$ python -q
>>> import numpy as np
>>> import numpy.linalg as la
>>> np.set_printoptions(precision=1, suppress=True, linewidth=100, floatmode="fixed")
>>> K = np.loadtxt("m.csv", delimiter=",")
>>> K.round(1) + 0
array([[ 0.0,  0.0,  0.0,  0.0,  0.0,  0.0,  0.0,  0.0],
       [ 0.0,  0.1, -0.1,  0.1,  0.1,  0.1, -0.1, -0.1],
       [ 0.0, -0.1,  0.2, -0.2, -0.1, -0.1,  0.2,  0.1],
       [ 0.0,  0.1, -0.2,  0.2,  0.1,  0.1, -0.2, -0.1],
       [ 0.0,  0.1, -0.1,  0.1,  0.1,  0.1, -0.1, -0.1],
       [ 0.0,  0.1, -0.1,  0.1,  0.1,  0.1, -0.1, -0.1],
       [ 0.0, -0.1,  0.2, -0.2, -0.1, -0.1,  0.2,  0.1],
       [ 0.0, -0.1,  0.1, -0.1, -0.1, -0.1,  0.1,  0.1]])
>>> # equal to its transpose
>>> r = la.matrix_rank(K)
>>> r
np.int64(1)
>>> null = la.svd(K)[2][r:].T
>>> [int(la.matrix_rank(K[:i])) for i in range(1, len(K) + 1)]
[1, 1, 1, 1, 1, 1, 1, 1]
>>> null.shape
(8, 7)
>>> la.matrix_rank(K.T @ K), la.matrix_rank(K @ K.T)
(np.int64(1), np.int64(1))
>>> np.round(null @ null.T, 1) + 0
array([[ 1.0,  0.0,  0.0,  0.0,  0.0,  0.0,  0.0,  0.0],
       [ 0.0,  0.9,  0.1, -0.1, -0.1, -0.1,  0.1,  0.1],
       [ 0.0,  0.1,  0.8,  0.2,  0.1,  0.1, -0.2, -0.1],
       [ 0.0, -0.1,  0.2,  0.8, -0.1, -0.1,  0.2,  0.1],
       [ 0.0, -0.1,  0.1, -0.1,  0.9, -0.1,  0.1,  0.1],
       [ 0.0, -0.1,  0.1, -0.1, -0.1,  0.9,  0.1,  0.1],
       [ 0.0,  0.1, -0.2,  0.2,  0.1,  0.1,  0.8, -0.1],
       [ 0.0,  0.1, -0.1,  0.1,  0.1,  0.1, -0.1,  0.9]])
>>> [int(la.matrix_rank(K[:, :j + 1])) for j in range(8)]
[1, 1, 1, 1, 1, 1, 1, 1]
>>> np.allclose(K @ null, 0)
True
